$ python -q
>>> import numpy as np
>>> from numpy import linalg as LA
>>> np.set_printoptions(suppress=True, linewidth=140)
>>> rd = lambda a: np.round(a, 2) + 0
>>> F = np.load("test8.npy")
>>> F
array([[1, 4, 0, 0],
       [0, 1, 5, 0],
       [0, 5, 1, 0],
       [0, 0, 0, 5]])
>>> w, V = LA.eig(F)
>>> rd(np.sort(LA.eigvals(LA.inv(F))))
array([-0.25,  0.17,  0.2 ,  1.  ])
>>> rd(w)
array([ 1.,  6., -4.,  5.])
>>> F @ V[:, 0] - w[0] * V[:, 0]
array([0., 0., 0., 0.])
>>> rd(np.prod(w))
np.float64(-120.0)
>>> A = np.loadtxt("dump.csv", delimiter=",")
>>> rd(A)
array([[-0.42,  0.81, -0.4 ],
       [ 0.11, -0.4 , -0.91],
       [-0.9 , -0.43,  0.08]])
>>> u = np.array([0, 0, 1])
>>> M2 = A + np.outer(u, np.eye(3)[2])
>>> rd(LA.det(M2) / LA.det(A)), rd(1 + LA.solve(A, u)[2])
(np.float64(1.08), np.float64(1.08))
>>> LA.matrix_rank(M2 - A)
np.int64(1)
>>> LA.matrix_rank(LA.inv(M2) - LA.inv(A), tol=1e-8)
np.int64(1)
>>> rd(M2)
array([[-0.42,  0.81, -0.4 ],
       [ 0.11, -0.4 , -0.91],
       [-0.9 , -0.43,  1.08]])
>>> vec = np.array([-1, 2, 0])
>>> target = M2 @ vec
>>> b, lr = np.zeros(3), 1 / LA.norm(M2, 2) ** 2
>>> for i in range(10):
...     b -= lr * M2.T @ (M2 @ b - target)
...     if i % 2 == 0: print(i, round(LA.norm(M2 @ b - target), 2))
... 
0 1.42
2 0.57
4 0.23
6 0.09
8 0.04
>>> rd(LA.cond(M2))
np.float64(2.53)
>>> M2 = A / LA.norm(A, axis=1, keepdims=True)
>>> C2 = M2 @ M2.T
>>> (C2 - 2 * np.eye(3)).round(6).argmax(axis=1)
array([1, 0, 0])
>>> np.degrees(np.arccos(np.clip(C2[1, 0], -1, 1)))
np.float64(90.0)
>>> rd(LA.norm(M2, axis=1))
array([1., 1., 1.])
>>> (np.abs(C2) > 0.9).astype(int)
array([[1, 0, 0],
       [0, 1, 0],
       [0, 0, 1]])
>>> rd(C2)
array([[1., 0., 0.],
       [0., 1., 0.],
       [0., 0., 1.]])
>>> rd(LA.det(2 * A)), rd(LA.det(A))
(np.float64(8.0), np.float64(1.0))
>>> rd(np.einsum("ii->", A))
np.float64(-0.74)
>>> rd(np.einsum("ij,ji->", A, A))
np.float64(2.02)
>>> rng = np.random.default_rng(441281)
>>> labels = rng.permutation(3)
>>> labels
array([1, 2, 0])
>>> M2 = A[labels][:, labels]
>>> rd(LA.det(M2)), rd(LA.det(A[labels]))
(np.float64(1.0), np.float64(1.0))
>>> rd(np.sort(np.abs(LA.eigvals(M2))))
array([1., 1., 1.])
>>> rd(np.diag(M2))
array([-0.4 ,  0.08, -0.42])
>>> data = np.diag(np.array([0, 2])) + -2 * np.eye(2, k=1) + -2 * np.eye(2, k=-1)
>>> data
array([[ 0., -2.],
       [-2.,  2.]])
>>> w, V = LA.eig(data)
>>> rd(data @ V[:, 0] - w[0] * V[:, 0])
array([0., 0.])
>>> rd(w)
array([-1.24,  3.24])
>>> rd(np.prod(w))
np.float64(-4.0)
>>> rd(np.sort(LA.eigvals(data @ data)))
array([ 1.53, 10.47])
>>> J = np.array([[0, -1, 2], [1, 0, -5], [-2, 5, 0]])
>>> # looks like rank 2
>>> blk = np.stack([J, 3 * J, J[::-1]])
>>> blk.shape
(3, 3, 3)
>>> rd(LA.norm(blk, axis=(1, 2)))
array([ 7.75, 23.24,  7.75])
>>> blk.sum(axis=0)
array([[ -2,   1,   8],
       [  5,   0, -25],
       [ -8,  19,   2]])
>>> left, sig, vt = LA.svd(J)
>>> V = vt[:(sig > 1e-8).sum()]
>>> vec = J[1] + 3 * J[0] + rng.integers(2) * np.eye(3)[0]
>>> vec
array([ 1., -3.,  1.])
>>> rd(V.T @ V)
array([[ 0.17, -0.33, -0.17],
       [-0.33,  0.87, -0.07],
       [-0.17, -0.07,  0.97]])
>>> rd(np.diag(V.T @ V))
array([0.17, 0.87, 0.97])
>>> np.allclose(V.T @ V @ vec, vec)
True
>>> ang = np.radians(30)
>>> R = np.eye(3)
>>> R[2, 2] = R[1, 1] = np.cos(ang)
>>> R[2, 1], R[1, 2] = -np.sin(ang), np.sin(ang)
>>> rd(R)
array([[ 1.  ,  0.  ,  0.  ],
       [ 0.  ,  0.87,  0.5 ],
       [ 0.  , -0.5 ,  0.87]])
>>> M2 = J @ R.T
>>> rd(LA.svd(J, compute_uv=False)), rd(LA.svd(M2, compute_uv=False))
(array([5.48, 5.48, 0.  ]), array([5.48, 5.48, 0.  ]))
>>> rd(np.abs(M2 - J).max(axis=0))
array([0. , 2.5, 2.5])
>>> rd(LA.det(R)), rd(np.trace(R))
(np.float64(1.0), np.float64(2.73))
>>> np.allclose(J @ J.T, M2 @ M2.T)
True
>>> rd(M2)
array([[ 0.  ,  0.13,  2.23],
       [ 1.  , -2.5 , -4.33],
       [-2.  ,  4.33, -2.5 ]])
